$ python3 -q
>>> import numpy as np
>>> from numpy import linalg as LA
>>> np.set_printoptions(precision=3, suppress=True, linewidth=120)
>>> def rnd(a):
...     return np.round(a, 3) + 0
... 
>>> K = np.load("w.npy")
>>> K
array([[-0.2,  0.6,  1.5, -1. ,  0.2,  1.1, -0.5, -0.8],
       [-0.4,  0.7, -0.6, -0.5, -0.2, -2.3, -1. , -0.2],
       [ 2. ,  1.2,  0.8, -0.3, -0.7,  1.4,  0.2, -1. ],
       [-0.9, -1. , -0.1,  0.1,  0.8, -0.1, -0.8,  1.6],
       [-0.2, -2.8,  1. , -0.5, -0.8, -0.6,  2. ,  0.7]])
>>> left, s, vt = LA.svd(K, full_matrices=False)
>>> rnd(np.cumsum(s ** 2) / np.sum(s ** 2))
array([0.446, 0.764, 0.895, 0.979, 1.   ])
>>> rnd(left.T @ K @ vt.T)
array([[4.397, 0.   , 0.   , 0.   , 0.   ],
       [0.   , 3.718, 0.   , 0.   , 0.   ],
       [0.   , 0.   , 2.38 , 0.   , 0.   ],
       [0.   , 0.   , 0.   , 1.912, 0.   ],
       [0.   , 0.   , 0.   , 0.   , 0.951]])
>>> rnd(np.abs(vt[0]))
array([0.361, 0.689, 0.083, 0.038, 0.023, 0.397, 0.225, 0.422])
>>> rnd(np.sqrt((s ** 2).sum())), rnd(LA.norm(K))
(np.float64(6.586), np.float64(6.586))
>>> (s > 1e-8).sum()
np.int64(5)
>>> np.allclose(left * s @ vt, K)
True
>>> rnd(s / s[0])
array([1.   , 0.845, 0.541, 0.435, 0.216])
>>> rnd(s)
array([4.397, 3.718, 2.38 , 1.912, 0.951])
>>> ang = np.radians(120)
>>> Rm = np.eye(8)
>>> Rm[6, 6] = Rm[7, 7] = np.cos(ang)
>>> Rm[6, 7], Rm[7, 6] = -np.sin(ang), np.sin(ang)
>>> rnd(Rm)
array([[ 1.   ,  0.   ,  0.   ,  0.   ,  0.   ,  0.   ,  0.   ,  0.   ],
       [ 0.   ,  1.   ,  0.   ,  0.   ,  0.   ,  0.   ,  0.   ,  0.   ],
       [ 0.   ,  0.   ,  1.   ,  0.   ,  0.   ,  0.   ,  0.   ,  0.   ],
       [ 0.   ,  0.   ,  0.   ,  1.   ,  0.   ,  0.   ,  0.   ,  0.   ],
       [ 0.   ,  0.   ,  0.   ,  0.   ,  1.   ,  0.   ,  0.   ,  0.   ],
       [ 0.   ,  0.   ,  0.   ,  0.   ,  0.   ,  1.   ,  0.   ,  0.   ],
       [ 0.   ,  0.   ,  0.   ,  0.   ,  0.   ,  0.   , -0.5  , -0.866],
       [ 0.   ,  0.   ,  0.   ,  0.   ,  0.   ,  0.   ,  0.866, -0.5  ]])
>>> M2 = K @ Rm.T
>>> rnd(LA.det(Rm)), np.trace(Rm)
(np.float64(1.0), np.float64(5.0))
>>> rnd(np.abs(M2 - K).max(axis=0))
array([0.   , 0.   , 0.   , 0.   , 0.   , 0.   , 3.606, 3.093])
>>> E = np.loadtxt("test1.csv", delimiter=",")
>>> E
array([[1.   , 0.9  , 0.81 , 0.729, 0.656, 0.59 , 0.531],
       [0.9  , 1.   , 0.9  , 0.81 , 0.729, 0.656, 0.59 ],
       [0.81 , 0.9  , 1.   , 0.9  , 0.81 , 0.729, 0.656],
       [0.729, 0.81 , 0.9  , 1.   , 0.9  , 0.81 , 0.729],
       [0.656, 0.729, 0.81 , 0.9  , 1.   , 0.9  , 0.81 ],
       [0.59 , 0.656, 0.729, 0.81 , 0.9  , 1.   , 0.9  ],
       [0.531, 0.59 , 0.656, 0.729, 0.81 , 0.9  , 1.   ]])
>>> w, V = LA.eigh(E)
>>> np.abs(V[:, -1]).round(6).argmax()
np.int64(3)
>>> rnd(w)
array([0.055, 0.064, 0.085, 0.132, 0.26 , 0.807, 5.596])
>>> rnd(LA.svd(E, compute_uv=False))
array([5.596, 0.807, 0.26 , 0.132, 0.085, 0.064, 0.055])
>>> rnd(np.abs(V[:, -1]))
array([0.352, 0.377, 0.393, 0.398, 0.393, 0.377, 0.352])
>>> (w > 1e-8).sum(), (w < -1e-8).sum()
(np.int64(7), np.int64(0))
>>> rnd(V.T @ E @ V)
array([[0.055, 0.   , 0.   , 0.   , 0.   , 0.   , 0.   ],
       [0.   , 0.064, 0.   , 0.   , 0.   , 0.   , 0.   ],
       [0.   , 0.   , 0.085, 0.   , 0.   , 0.   , 0.   ],
       [0.   , 0.   , 0.   , 0.132, 0.   , 0.   , 0.   ],
       [0.   , 0.   , 0.   , 0.   , 0.26 , 0.   , 0.   ],
       [0.   , 0.   , 0.   , 0.   , 0.   , 0.807, 0.   ],
       [0.   , 0.   , 0.   , 0.   , 0.   , 0.   , 5.596]])
>>> x = np.array([-1, 1, 2, 2, -2, 1, 3])
>>> rhs = E @ x
>>> beta, lr = np.zeros(7), 1 / LA.norm(E, 2) ** 2
>>> for i in range(12):
...     beta -= lr * E.T @ (E @ beta - rhs)
...     if i % 2 == 0: print(i, round(LA.norm(E @ beta - rhs), 3))
... 
0 0.972
2 0.943
4 0.916
6 0.89
8 0.865
10 0.842
>>> rnd(LA.cond(E))
np.float64(101.121)
>>> u = np.array([2, 2, 1])
>>> rnd(np.polyval(u, E[4]))
array([3.173, 3.521, 3.932, 4.42 , 5.   , 4.42 , 3.932])
>>> rnd(np.cross(E[4, :3], E[3, :3]))
array([0., 0., 0.])
>>> w, V = LA.eigh(E)
>>> x = np.array([2, -2, -2, -1, -1, 2, -2])
>>> rnd(V * np.maximum(w, 0) @ V.T)
array([[1.   , 0.9  , 0.81 , 0.729, 0.656, 0.59 , 0.531],
       [0.9  , 1.   , 0.9  , 0.81 , 0.729, 0.656, 0.59 ],
       [0.81 , 0.9  , 1.   , 0.9  , 0.81 , 0.729, 0.656],
       [0.729, 0.81 , 0.9  , 1.   , 0.9  , 0.81 , 0.729],
       [0.656, 0.729, 0.81 , 0.9  , 1.   , 0.9  , 0.81 ],
       [0.59 , 0.656, 0.729, 0.81 , 0.9  , 1.   , 0.9  ],
       [0.531, 0.59 , 0.656, 0.729, 0.81 , 0.9  , 1.   ]])
>>> rnd(x @ E @ x / (x @ x)), rnd(w[0]), rnd(w[-1])
(np.float64(0.739), np.float64(0.055), np.float64(5.596))
>>> J = np.load("a.npy")
>>> J
array([[1, 0, 0, 0],
       [0, 1, 0, 0],
       [0, 0, 2, 0],
       [0, 0, 0, 2]])
>>> w, V = LA.eigh(J)
>>> rnd(LA.eigvalsh(J @ J))
array([1., 1., 4., 4.])
>>> rnd(LA.eigvalsh(J + 3 * np.eye(4)))
array([4., 4., 5., 5.])
>>> G = K.T @ K
>>> (K @ K.T).shape
(5, 5)
>>> rnd(np.diag(G))
array([ 5.05, 11.13,  4.26,  1.6 ,  1.85,  8.83,  5.93,  4.73])
>>> rnd(LA.eigvalsh(G)[::-1])
array([19.335, 13.822,  5.664,  3.655,  0.904,  0.   ,  0.   ,  0.   ])
>>> np.allclose(G, G.T)
True
>>> LA.matrix_rank(G)
np.int64(5)
>>> u = np.array([-1, -2, 3, -2])
>>> M2 = J + np.outer(u, np.eye(4)[2])
>>> LA.matrix_rank(M2 - J)
np.int64(1)
>>> LA.matrix_rank(LA.inv(M2) - LA.inv(J), tol=1e-8)
np.int64(1)
>>> rnd(LA.det(M2) / LA.det(J)), rnd(1 + LA.solve(J, u)[2])
(np.float64(2.5), np.float64(2.5))
>>> [int(LA.matrix_rank(LA.matrix_power(J, p))) for p in range(1, 5)]
[4, 4, 4, 4]
>>> np.prod(np.diag(J)), rnd(LA.det(J))
(np.int64(4), np.float64(4.0))
>>> rnd(np.sort(LA.eigvals(J)))
array([1., 1., 2., 2.])
>>> LA.matrix_rank(J - J[0, 0] * np.eye(4))
np.int64(2)
>>> J @ J
array([[1, 0, 0, 0],
       [0, 1, 0, 0],
       [0, 0, 4, 0],
       [0, 0, 0, 4]])
>>> W0 = np.load("data.npy")
>>> W0
array([[ 0,  1,  0,  0,  0,  0,  0],
       [-2,  0, -4,  0,  0,  0,  0],
       [ 0,  0, -5,  0,  0,  0,  0],
       [ 0,  0,  0,  0,  0, -2,  0],
       [ 0,  0, -3,  4,  0,  0,  0],
       [ 0,  0,  0,  0,  0,  0,  0],
       [ 0, -1,  0, -3, -2,  0,  0]])
>>> left, s, vt = LA.svd(W0)
>>> V = vt[:(s > 1e-8).sum()]
>>> rng = np.random.default_rng(76)
>>> x = W0[1] + 2 * W0[3] + rng.integers(2) * np.eye(7)[4]
>>> x
array([-2.,  0., -4.,  0.,  1., -4.,  0.])
>>> rnd(V.T @ V)
array([[1., 0., 0., 0., 0., 0., 0.],
       [0., 1., 0., 0., 0., 0., 0.],
       [0., 0., 1., 0., 0., 0., 0.],
       [0., 0., 0., 1., 0., 0., 0.],
       [0., 0., 0., 0., 1., 0., 0.],
       [0., 0., 0., 0., 0., 1., 0.],
       [0., 0., 0., 0., 0., 0., 0.]])
>>> LA.matrix_rank(np.vstack([W0, x]))
np.int64(6)
>>> np.allclose(V.T @ V @ x, x)
True
>>> feats = np.load("out7.npy")
>>> feats
array([[ 54., -56.,   7.,  63.,  21.],
       [-56.,  69.,  -8., -72., -24.],
       [  7.,  -8.,   6.,   9.,   3.],
       [ 63., -72.,   9.,  86.,  27.],
       [ 21., -24.,   3.,  27.,  14.]])
>>> rnd(LA.det(J.T))
np.float64(4.0)
>>> rnd(LA.eigvals(J).sum().real)
np.float64(6.0)
>>> np.einsum("ij,ji->", J, J)
np.int64(10)
>>> feats.mean(axis=0)
array([ 17.8, -18.2,   3.4,  22.6,   8.2])
>>> feats - feats[0]
array([[   0.,    0.,    0.,    0.,    0.],
       [-110.,  125.,  -15., -135.,  -45.],
       [ -47.,   48.,   -1.,  -54.,  -18.],
       [   9.,  -16.,    2.,   23.,    6.],
       [ -33.,   32.,   -4.,  -36.,   -7.]])
>>> rnd(LA.svd(feats, compute_uv=False))
array([209.,   5.,   5.,   5.,   5.])
>>> M2 = feats / LA.norm(feats, axis=1, keepdims=True)
>>> G = M2 @ M2.T
>>> (G - 2 * np.eye(5)).round(6).argmax(axis=1)
array([3, 2, 3, 0, 3])
>>> rnd(LA.norm(M2, axis=1))
array([1., 1., 1., 1., 1.])
>>> rnd(G)
array([[ 1.   , -0.998,  0.945,  0.998,  0.992],
       [-0.998,  1.   , -0.945, -0.998, -0.993],
       [ 0.945, -0.945,  1.   ,  0.946,  0.94 ],
       [ 0.998, -0.998,  0.946,  1.   ,  0.993],
       [ 0.992, -0.993,  0.94 ,  0.993,  1.   ]])
>>> (np.abs(G) > 0.9).astype(int)
array([[1, 1, 1, 1, 1],
       [1, 1, 1, 1, 1],
       [1, 1, 1, 1, 1],
       [1, 1, 1, 1, 1],
       [1, 1, 1, 1, 1]])
>>> M = np.loadtxt("layer3.csv", delimiter=",")
>>> M
array([[0., 1., 2., 2., 7.],
       [1., 0., 0., 0., 0.],
       [2., 0., 0., 0., 0.],
       [2., 0., 0., 0., 0.],
       [7., 0., 0., 0., 0.]])
>>> rnd(M @ LA.pinv(M) @ M)
array([[0., 1., 2., 2., 7.],
       [1., 0., 0., 0., 0.],
       [2., 0., 0., 0., 0.],
       [2., 0., 0., 0., 0.],
       [7., 0., 0., 0., 0.]])
>>> LA.lstsq(M[:-1].T, M[-1])[2]
np.int32(2)
>>> rnd(np.trace(LA.pinv(M) @ M))
np.float64(2.0)
>>> W1 = np.array([[-3, -3], [-7, 7], [-9, -6], [5, -7], [3, -5]])
>>> beta = np.array([9, 2])
>>> act = np.maximum(M @ W1 + beta, 0)
>>> LA.matrix_rank(act)
np.int64(1)
>>> W2 = np.array([[1, 0], [5, 2]])
>>> (act @ W2).round(6).argmax(axis=1)
array([0, 0, 0, 0, 0])
>>> act @ W2
array([[15.,  0.],
       [ 6.,  0.],
       [ 3.,  0.],
       [ 3.,  0.],
       [ 0.,  0.]])
